In [1]: import numpy as np

In [2]: import numpy.linalg as la

In [3]: np.set_printoptions(precision=1, suppress=True, linewidth=200)

In [4]: F = np.load("sample18.npy")

In [5]: F
Out[5]: 
array([[ 0.7, -4.5, -0.9,  0.1, -6.5, -1.5,  1.2,  3.5,  2.5, -1.8],
       [ 0.9, -1.3, -0.9, -0.1, -3.3, -0.2,  0.6,  1.9,  1.2, -0.9],
       [ 1.4, -0.2, -1.1, -0.3, -2.9,  0.5,  0.7,  1.8,  1.2, -0.9],
       [ 3.1, -0.5,  1.4, -2.8, -0.5,  1.4,  2.5,  1.3,  5.3, -2.1],
       [ 2.8,  0.8,  0.9, -2.4,  0.3,  1.7,  1.9,  0.7,  4.1, -1.5]])

In [6]: ang = np.radians(60)

In [7]: r_ = np.eye(10)

In [8]: r_[3, 3] = r_[8, 8] = np.cos(ang)

In [9]: r_[3, 8], r_[8, 3] = -np.sin(ang), np.sin(ang)

In [10]: r_
Out[10]: 
array([[ 1. ,  0. ,  0. ,  0. ,  0. ,  0. ,  0. ,  0. ,  0. ,  0. ],
       [ 0. ,  1. ,  0. ,  0. ,  0. ,  0. ,  0. ,  0. ,  0. ,  0. ],
       [ 0. ,  0. ,  1. ,  0. ,  0. ,  0. ,  0. ,  0. ,  0. ,  0. ],
       [ 0. ,  0. ,  0. ,  0.5,  0. ,  0. ,  0. ,  0. , -0.9,  0. ],
       [ 0. ,  0. ,  0. ,  0. ,  1. ,  0. ,  0. ,  0. ,  0. ,  0. ],
       [ 0. ,  0. ,  0. ,  0. ,  0. ,  1. ,  0. ,  0. ,  0. ,  0. ],
       [ 0. ,  0. ,  0. ,  0. ,  0. ,  0. ,  1. ,  0. ,  0. ,  0. ],
       [ 0. ,  0. ,  0. ,  0. ,  0. ,  0. ,  0. ,  1. ,  0. ,  0. ],
       [ 0. ,  0. ,  0. ,  0.9,  0. ,  0. ,  0. ,  0. ,  0.5,  0. ],
       [ 0. ,  0. ,  0. ,  0. ,  0. ,  0. ,  0. ,  0. ,  0. ,  1. ]])

In [11]: B = F @ r_.T

In [12]: np.round(la.svd(F, compute_uv=False), 1) + 0, np.round(la.svd(B, compute_uv=False), 1) + 0
Out[12]: (array([12.3,  8.6,  2.3,  0. ,  0. ]), array([12.3,  8.6,  2.3,  0. ,  0. ]))

In [13]: B
Out[13]: 
array([[ 0.7, -4.5, -0.9, -2.1, -6.5, -1.5,  1.2,  3.5,  1.3, -1.8],
       [ 0.9, -1.3, -0.9, -1.1, -3.3, -0.2,  0.6,  1.9,  0.5, -0.9],
       [ 1.4, -0.2, -1.1, -1.2, -2.9,  0.5,  0.7,  1.8,  0.3, -0.9],
       [ 3.1, -0.5,  1.4, -6. , -0.5,  1.4,  2.5,  1.3,  0.2, -2.1],
       [ 2.8,  0.8,  0.9, -4.8,  0.3,  1.7,  1.9,  0.7, -0.1, -1.5]])

In [14]: np.allclose(F @ F.T, B @ B.T)
Out[14]: True

In [15]: round(la.det(r_), 1), np.trace(r_)
Out[15]: (np.float64(1.0), np.float64(9.0))

In [16]: [round(float(x), 1) for x in la.svd(B, compute_uv=False)[:3]]
Out[16]: [12.3, 8.6, 2.3]

In [17]: la.cond(B) > 100
Out[17]: np.True_

In [18]: la.matrix_rank(F, rtol=0.1)
Out[18]: np.int64(3)

In [19]: [round(float(x), 1) for x in la.svd(F, compute_uv=False)[:3]]
Out[19]: [12.3, 8.6, 2.3]

In [20]: left, sigma, Vh = la.svd(F)

In [21]: sigma.round(1) + 0
Out[21]: array([12.3,  8.6,  2.3,  0. ,  0. ])

In [22]: B = left[:, :3] @ np.diag(sigma[:3]) @ Vh[:3]

In [23]: round(la.norm(F - B, 2), 1), round(float(sigma[3]), 1)
Out[23]: (np.float64(0.0), 0.0)

In [24]: la.matrix_rank(F, rtol=0.05)
Out[24]: np.int64(3)

In [25]: la.matrix_rank(B)
Out[25]: np.int64(3)

In [26]: B
Out[26]: 
array([[ 0.7, -4.5, -0.9,  0.1, -6.5, -1.5,  1.2,  3.5,  2.4, -1.8],
       [ 0.9, -1.3, -0.9, -0.1, -3.3, -0.2,  0.6,  1.9,  1.2, -0.9],
       [ 1.4, -0.2, -1.1, -0.3, -2.9,  0.5,  0.7,  1.8,  1.2, -0.9],
       [ 3.1, -0.5,  1.4, -2.8, -0.5,  1.4,  2.5,  1.3,  5.3, -2.1],
       [ 2.8,  0.8,  0.9, -2.4,  0.3,  1.7,  1.9,  0.7,  4.1, -1.5]])

In [27]: round(la.norm(F - B) / la.norm(F), 1)
Out[27]: np.float64(0.0)

In [28]: m1 = np.load("x.npy")

In [29]: m1
Out[29]: 
array([[ 6.8,  2.1,  8.8, -0.4,  8.4, -7. , -1.3,  7.3,  8.7, -1.7, -8.2],
       [ 6.6,  2.4,  9.2, -0.5,  8.6, -7.3, -0.6,  6.7,  8. , -0.4, -7.6],
       [ 7.4,  1.8,  9.2, -0.2,  7.9, -7. , -1.2,  7.4,  7.8, -1.3, -7.9],
       [ 7. ,  1.9,  9. ,  0.6,  8.1, -6.5, -0.4,  7.1,  7.6, -1.2, -7.8],
       [ 6.6,  1.9,  9. ,  0. ,  8.2, -7. , -1.3,  6.7,  8.6, -0.4, -7.9],
       [ 6.7,  2.3,  9.1, -0.1,  8.5, -7.3, -1.5,  7. ,  7.7, -0.7, -7.9],
       [ 6.6,  1.7,  9. , -0.5,  8.1, -6.5, -1.4,  6.6,  8.2, -1.6, -8. ],
       [ 7. ,  2.1,  9.3,  0. ,  8. , -7. , -1. ,  7.3,  8.4, -0.9, -8.1],
       [ 7. ,  1.9,  9.5, -0.3,  8.3, -7.3, -1.4,  7.1,  7.9, -1.1, -8.4],
       [ 7.5,  2.2,  8.8,  0.3,  7.9, -7.2, -0.9,  6.9,  8.1, -0.6, -7.9],
       [ 6.8,  1.8,  9.2,  0.6,  7.9, -7.5, -0.9,  7. ,  8.2, -0.8, -7.9],
       [ 6.9,  2.2,  8.9,  0.3,  8.4, -6.4, -1.6,  6.9,  7.5, -1.2, -8.8],
       [ 7. ,  2.2,  8.4,  0. ,  8.1, -7. , -1.1,  7.7,  7.4, -1.2, -8.2],
       [ 7.5,  2.2,  9. ,  0. ,  7.9, -7.2, -1.1,  7.8,  7.8, -0.8, -7.9],
       [ 7. ,  1.8,  8.9,  0.1,  8.1, -7. , -0.7,  6.7,  8. , -1.1, -8.1],
       [ 7.1,  2.2,  8.9,  0.1,  8. , -6.7, -1.4,  7.2,  7.8, -1. , -8.2],
       [ 6.9,  2. ,  8.9, -0.4,  8.2, -7.3, -1.2,  6.6,  8.1, -1.2, -7.9],
       [ 6.9,  2.4,  9. , -0.5,  8.1, -6.5, -1.1,  6.9,  8.4, -1. , -8.2],
       [ 7.3,  2.7,  8.9, -0.2,  7.8, -7.2, -0.7,  7.4,  7.5, -0.8, -7.6],
       [ 7.1,  2. ,  8.5,  0.2,  8.3, -6.7, -1.2,  6.8,  8.1, -1.1, -8.3],
       [ 7.1,  2.3,  9.2, -0.4,  8.5, -6.9, -0.9,  6.8,  8.1, -0.6, -8.7],
       [ 6.6,  1.7,  8.8,  0. ,  7.6, -6.2, -0.9,  6.8,  8. , -1.4, -7.7],
       [ 0.4, -6.9,  7. ,  0.8,  3. ,  2.7,  5.5,  7. ,  6.7, -9. ,  8.7],
       [-0.2, -6.9,  7.5,  0.9,  3.3,  3.1,  5.2,  7. ,  5.9, -9. ,  8.6],
       [ 0. , -6.8,  7.2,  0.9,  2.9,  2.8,  4.7,  7.3,  6. , -8.8,  9. ],
       [-0.4, -6.8,  7.2,  0.6,  3. ,  3.1,  4.7,  7.4,  6. , -8.7,  8.8],
       [-0.5, -6.6,  6.9,  0.8,  2.3,  3.3,  5.1,  7.8,  5.9, -9.3,  8.7],
       [ 0.3, -7.2,  7.1,  0.8,  3.1,  3.3,  4.8,  6.7,  6.1, -8.8,  8.8],
       [ 0. , -7.3,  6.9,  0.5,  3.2,  3.2,  4.8,  7.3,  5.3, -8.7,  9. ],
       [-0.3, -6.9,  6.9,  1. ,  3.3,  2.8,  5.5,  6.6,  5.6, -9.5,  9.2],
       [-0.1, -6.9,  6.7,  1.5,  3. ,  2.4,  4.8,  6.8,  6.2, -8.8,  8.4],
       [-0.2, -6.9,  6.9,  0.8,  3.2,  2.7,  5. ,  6.8,  6.6, -9. ,  9.2],
       [-0.1, -7.3,  7. ,  1.2,  3.2,  2.8,  4.9,  7.3,  5.9, -8.5,  9.2],
       [ 0. , -7.1,  7.1,  1.4,  2.7,  2.8,  4.9,  6.8,  5.6, -9.4,  8.3],
       [-0.1, -7.4,  7.3,  1. ,  3.3,  3.4,  5.2,  7.1,  5.6, -9.4,  8.8],
       [-0.2, -6.9,  7.4,  0.9,  3.4,  2.6,  4.8,  6.9,  5.9, -9. ,  8.7],
       [-0.2, -7.2,  6.8,  0.6,  3.3,  2.7,  4.7,  6.8,  6.3, -8.8,  8.8],
       [ 0.2, -6.6,  7.3,  0.6,  3.1,  3. ,  5.2,  7. ,  6.5, -8.6,  9. ],
       [ 0.1, -7.4,  7.2,  1.2,  2.5,  3. ,  5.1,  7.5,  5.7, -9. ,  8.8],
       [ 0. , -6.9,  6.7,  1.1,  2.6,  3.5,  5. ,  7.1,  5.7, -8.6,  8.8],
       [ 0.2, -7.2,  6.7,  1.2,  3.5,  2.6,  4.9,  6.7,  5.9, -9.1,  9.3],
       [-0.2, -6.8,  7.3,  0.9,  2.8,  3.2,  5.3,  6.9,  6.6, -9. ,  8.9],
       [-0.1, -7.2,  6.8,  0.9,  2.8,  3. ,  4.8,  6.6,  5.9, -8.6,  8.9],
       [ 0.4, -6.8,  6.6,  0.6,  2.8,  2.8,  4.3,  6.8,  6.2, -9.3,  8.8]])

In [30]: vec = np.array([3, 0, 1, 0, 1, 5, 0, 5, 2, 4, 2])

In [31]: h1 = np.maximum(m1 @ vec, 0)

In [32]: np.tanh(m1 @ vec)
Out[32]: array([1., 1., 1., 1., 1., 1., 1., 1., 1., 1., 1., 1., 1., 1., 1., 1., 1., 1., 1., 1., 1., 1., 1., 1., 1., 1., 1., 1., 1., 1., 1., 1., 1., 1., 1., 1., 1., 1., 1., 1., 1., 1., 1., 1.])

In [33]: B = np.c_[m1[:, :1] @ np.array([[1]]), np.array([3, 9, 6, -4, -9, 6, -1, 1, 8, 0, 9, 9, 2, -7, -2, -6, 0, -2, -1, 7, 3, -7, 9, -3, -2, 7, -3, -8, -9, -1, -5, -5, -4, 7, 0, -7, 9, 2, -9, 6, -4, -2, 9, -2])]

In [34]: B
Out[34]: 
array([[ 6.8,  3. ],
       [ 6.6,  9. ],
       [ 7.4,  6. ],
       [ 7. , -4. ],
       [ 6.6, -9. ],
       [ 6.7,  6. ],
       [ 6.6, -1. ],
       [ 7. ,  1. ],
       [ 7. ,  8. ],
       [ 7.5,  0. ],
       [ 6.8,  9. ],
       [ 6.9,  9. ],
       [ 7. ,  2. ],
       [ 7.5, -7. ],
       [ 7. , -2. ],
       [ 7.1, -6. ],
       [ 6.9,  0. ],
       [ 6.9, -2. ],
       [ 7.3, -1. ],
       [ 7.1,  7. ],
       [ 7.1,  3. ],
       [ 6.6, -7. ],
       [ 0.4,  9. ],
       [-0.2, -3. ],
       [ 0. , -2. ],
       [-0.4,  7. ],
       [-0.5, -3. ],
       [ 0.3, -8. ],
       [ 0. , -9. ],
       [-0.3, -1. ],
       [-0.1, -5. ],
       [-0.2, -5. ],
       [-0.1, -4. ],
       [ 0. ,  7. ],
       [-0.1,  0. ],
       [-0.2, -7. ],
       [-0.2,  9. ],
       [ 0.2,  2. ],
       [ 0.1, -9. ],
       [ 0. ,  6. ],
       [ 0.2, -4. ],
       [-0.2, -2. ],
       [-0.1,  9. ],
       [ 0.4, -2. ]])

In [35]: np.round(la.norm(B - m1 @ la.lstsq(m1, B)[0], axis=0), 1) + 0
Out[35]: array([ 0. , 36.7])

In [36]: np.round(la.lstsq(m1, B[:, 0])[0], 1) + 0
Out[36]: array([1., 0., 0., 0., 0., 0., 0., 0., 0., 0., 0.])

In [37]: la.matrix_rank(np.c_[m1, B])
Out[37]: np.int64(12)

In [38]: W2 = m1[[3, 26]].astype(float)

In [39]: for _ in range(6):
    ...:     labels = la.norm(m1[:, None] - W2, axis=-1).argmin(axis=1)
    ...:     W2 = np.array([m1[labels == j].mean(axis=0) for j in range(2)])
    ...: 

In [40]: labels
Out[40]: array([0, 0, 0, 0, 0, 0, 0, 0, 0, 0, 0, 0, 0, 0, 0, 0, 0, 0, 0, 0, 0, 0, 1, 1, 1, 1, 1, 1, 1, 1, 1, 1, 1, 1, 1, 1, 1, 1, 1, 1, 1, 1, 1, 1])

In [41]: np.round(W2[1] - W2[0], 1) + 0
Out[41]: array([-7. , -9.1, -2. ,  1. , -5.1,  9.9,  6. ,  0. , -2. , -7.9, 16.9])

In [42]: W2.round(1) + 0
Out[42]: 
array([[ 7. ,  2.1,  9. , -0.1,  8.1, -6.9, -1.1,  7. ,  8. , -1. , -8.1],
       [ 0. , -7. ,  7. ,  0.9,  3. ,  2.9,  5. ,  7. ,  6. , -9. ,  8.9]])

In [43]: np.bincount(labels)
Out[43]: array([22, 22])

In [44]: arr = np.load("case3.npy")

In [45]: arr.round(1) + 0
Out[45]: 
array([[ -9. ,  -3.9,  -2.4,   3.1,  -8.1,  -1.6,  -0.6,   3.1,   7.4,   0.9,   2.4,   0. , -12.2],
       [-10.3,   2.4,  -1.9,   4.8,  -5.3,  -2.6,  -2.1,   4.8,   7.3,   0.1,  -3.8,  -0.4, -11.5],
       [  4.6,  10. ,   2.3,  -0.1,   8.8,  -0.1,  -1.3,  -0.1,  -5.2,  -1.6,  -8.9,  -0.4,   9.3],
       [  8.5,  -9.2,   0.6,  -5.2,   0.3,   3. ,   3.2,  -5.2,  -4.8,   0.9,  10. ,   0.7,   6.8],
       [ -6.7,  11.2,   0. ,   4.8,   2.1,  -2.8,  -3.3,   4.8,   3.1,  -1.3, -11.6,  -0.8,  -3.8],
       [  8.8,  -8.7,   0.8,  -5.3,   0.7,   3. ,   3.1,  -5.3,  -5.1,   0.8,   9.6,   0.7,   7.3],
       [ -9.3,  -3. ,  -2.4,   3.4,  -7.8,  -1.7,  -0.8,   3.4,   7.5,   0.8,   1.5,  -0.1, -12.3],
       [  4.2,  10.3,   2.2,   0.1,   8.7,  -0.3,  -1.4,   0.1,  -4.9,  -1.6,  -9.3,  -0.4,   8.9],
       [  0.5, -12.6,  -1.5,  -2.5,  -7. ,   1.6,   2.6,  -2.5,   1.8,   1.7,  12.1,   0.7,  -4.1],
       [ -2.6,  12.7,   1.1,   3.4,   5.7,  -2.1,  -3. ,   3.4,  -0.3,  -1.6, -12.5,  -0.8,   1.7],
       [ -8.7,  -4.5,  -2.4,   2.9,  -8.3,  -1.4,  -0.5,   2.9,   7.3,   1. ,   3. ,   0. , -12.1],
       [  9.5,   2.4,   2.3,  -3.6,   7.6,   1.9,   1. ,  -3.6,  -7.5,  -0.7,  -0.9,   0.1,  12.3],
       [  1.7, -12.7,  -1.3,  -3. ,  -6.3,   1.9,   2.8,  -3. ,   0.9,   1.7,  12.4,   0.7,  -2.8],
       [ -7.9,  10. ,  -0.4,   5.1,   0.6,  -2.9,  -3.2,   5.1,   4.2,  -1.1, -10.7,  -0.8,  -5.7]])

In [46]: vec = np.array([0, -2, 4, 1, 3, 0, 1, 2, 1, 0, -5, 1, -5])

In [47]: (arr * vec).sum(axis=1)
Out[47]: array([ 38.7,  67.1,   6.2, -78.7,  74.7, -78.9,  43.7,   9.6, -44. ,  56.3,  35.4, -47. , -51.1,  77.9])

In [48]: la.norm(arr @ vec) <= la.norm(arr, 2) * la.norm(vec) + 1e-9
Out[48]: np.True_

In [49]: left, sigma, Vh = la.svd(arr)

In [50]: sigma.round(1) + 0
Out[50]: array([53.1, 52.7,  0. ,  0. ,  0. ,  0. ,  0. ,  0. ,  0. ,  0. ,  0. ,  0. ,  0. ])

In [51]: np.argmax(sigma[:-1] / (sigma[1:] + 1e-6)) + 1
Out[51]: np.int64(2)

In [52]: B = left[:, :2] @ np.diag(sigma[:2]) @ Vh[:2]

In [53]: round(float(la.norm(arr - B) / la.norm(arr)), 1)
Out[53]: 0.0

In [54]: la.matrix_rank(arr, rtol=0.05)
Out[54]: np.int64(2)

In [55]: la.matrix_rank(B)
Out[55]: np.int64(2)

In [56]: B = arr / np.sqrt((arr ** 2).mean(axis=1, keepdims=True))

In [57]: la.norm(B, axis=1)
Out[57]: array([3.6, 3.6, 3.6, 3.6, 3.6, 3.6, 3.6, 3.6, 3.6, 3.6, 3.6, 3.6, 3.6, 3.6])

In [58]: la.matrix_rank(B) == la.matrix_rank(arr)
Out[58]: np.True_

In [59]: B[0].round(1) + 0
Out[59]: array([-1.6, -0.7, -0.4,  0.6, -1.5, -0.3, -0.1,  0.6,  1.3,  0.2,  0.4,  0. , -2.2])

In [60]: la.matrix_rank(arr - arr.mean(axis=1, keepdims=True))
Out[60]: np.int64(2)

In [61]: rank = la.matrix_rank(arr)

In [62]: rank
Out[62]: np.int64(2)

In [63]: null = la.svd(arr)[2][rank:].T

In [64]: np.allclose(arr @ null, 0)
Out[64]: True

In [65]: null.shape
Out[65]: (13, 11)

In [66]: mat = np.load("test12.npy")

In [67]: mat.round(1) + 0
Out[67]: 
array([[ 0.6,  0.7, -0.2,  0.9,  0. , -1.1,  1.5, -0.6, -0.5, -0.2, -0.7,  1.6],
       [-0.2,  0.9,  0.6,  0.7,  2. , -0.1, -1. ,  0.3, -0.2, -0.7, -1.2, -0.4],
       [ 0.4, -0.8, -0.1,  0.3,  0.5,  0.4,  2. ,  0.7,  0.5, -1. , -0.3, -1.4],
       [-0.2,  0.8, -0.5,  0.3,  0.2, -0.4, -0.2,  1.8,  0.8, -0.9,  1.6,  0.8],
       [-2. , -0.6, -1.1, -0.4,  0.5, -0.8,  0.3,  0.3, -1.5, -0.1,  0.1, -0.1],
       [-0.3, -0.2, -2. ,  0.1, -0.4,  0.3, -0.6, -0.2,  1.4, -0.5, -1.4,  0.2],
       [-1. ,  1.6,  0. ,  0.6, -0.9,  1.7,  0.6,  0.6, -0.4,  0.6, -0.5, -0.1],
       [-0.6, -1.6,  1. ,  1. , -0.2,  0.1, -0.1,  1.2,  0.3,  0.7, -0.7,  1.1],
       [-0.5,  0.6,  0.8, -0.1, -1.6, -1.7, -0.2,  0.4,  0.3, -0.5, -0.7, -1. ],
       [-0.5,  0. , -0.4,  2.2,  0.2, -0.5, -0.1, -1. ,  0.5,  0.8,  1. , -0.9],
       [-1.3,  0.4,  0.7, -1.1,  0.8, -0.2,  0.9, -0.8,  1.7,  0.6,  0. ,  0.4],
       [ 0.9,  0.4, -0.8, -0.5,  0.5, -0.8,  0.2,  1.1,  0.1,  2.1, -0.4, -0.6]])

In [68]: np.round((mat + mat.T) / 2, 1) + 0
Out[68]: 
array([[ 0.6,  0.3,  0.1,  0.4, -1. , -0.7,  0.3, -0.6, -0.5, -0.4, -1. ,  1.3],
       [ 0.3,  0.9, -0.1,  0.7,  0.7, -0.2,  0.3, -0.7,  0.2, -0.3, -0.4,  0. ],
       [ 0.1, -0.1, -0.1, -0.1, -0.3, -0.8,  1. ,  0.9,  0.7, -0.7,  0.2, -1.1],
       [ 0.4,  0.7, -0.1,  0.3, -0.1, -0.1,  0.2,  1.4,  0.4,  0.7,  0.3,  0.2],
       [-1. ,  0.7, -0.3, -0.1,  0.5, -0.6, -0.3,  0.1, -1.5,  0. ,  0.4,  0.2],
       [-0.7, -0.2, -0.8, -0.1, -0.6,  0.3,  0.5, -0.1, -0.2, -0.5, -0.8, -0.3],
       [ 0.3,  0.3,  1. ,  0.2, -0.3,  0.5,  0.6,  0.2, -0.3,  0.2,  0.2,  0. ],
       [-0.6, -0.7,  0.9,  1.4,  0.1, -0.1,  0.2,  1.2,  0.4, -0.1, -0.8,  1.1],
       [-0.5,  0.2,  0.7,  0.4, -1.5, -0.2, -0.3,  0.4,  0.3,  0. ,  0.5, -0.4],
       [-0.4, -0.3, -0.7,  0.7,  0. , -0.5,  0.2, -0.1,  0. ,  0.8,  0.8,  0.6],
       [-1. , -0.4,  0.2,  0.3,  0.4, -0.8,  0.2, -0.8,  0.5,  0.8,  0. ,  0. ],
       [ 1.3,  0. , -1.1,  0.2,  0.2, -0.3,  0. ,  1.1, -0.4,  0.6,  0. , -0.6]])

In [69]: np.allclose(mat @ mat.T, mat.T @ mat)
Out[69]: True

In [70]: np.sort(np.abs(la.eigvals(mat)))
Out[70]: array([3., 3., 3., 3., 3., 3., 3., 3., 3., 3., 3., 3.])

In [71]: round(la.det(mat), 1)
Out[71]: np.float64(-531441.0)

In [72]: round(np.trace(mat), 1)
Out[72]: np.float64(4.9)

In [73]: la.determinant(mat)
---------------------------------------------------------------------------
AttributeError                            Traceback (most recent call last)
Cell In[73], line 1
----> 1 la.determinant(mat)

AttributeError: module 'numpy.linalg' has no attribute 'determinant'
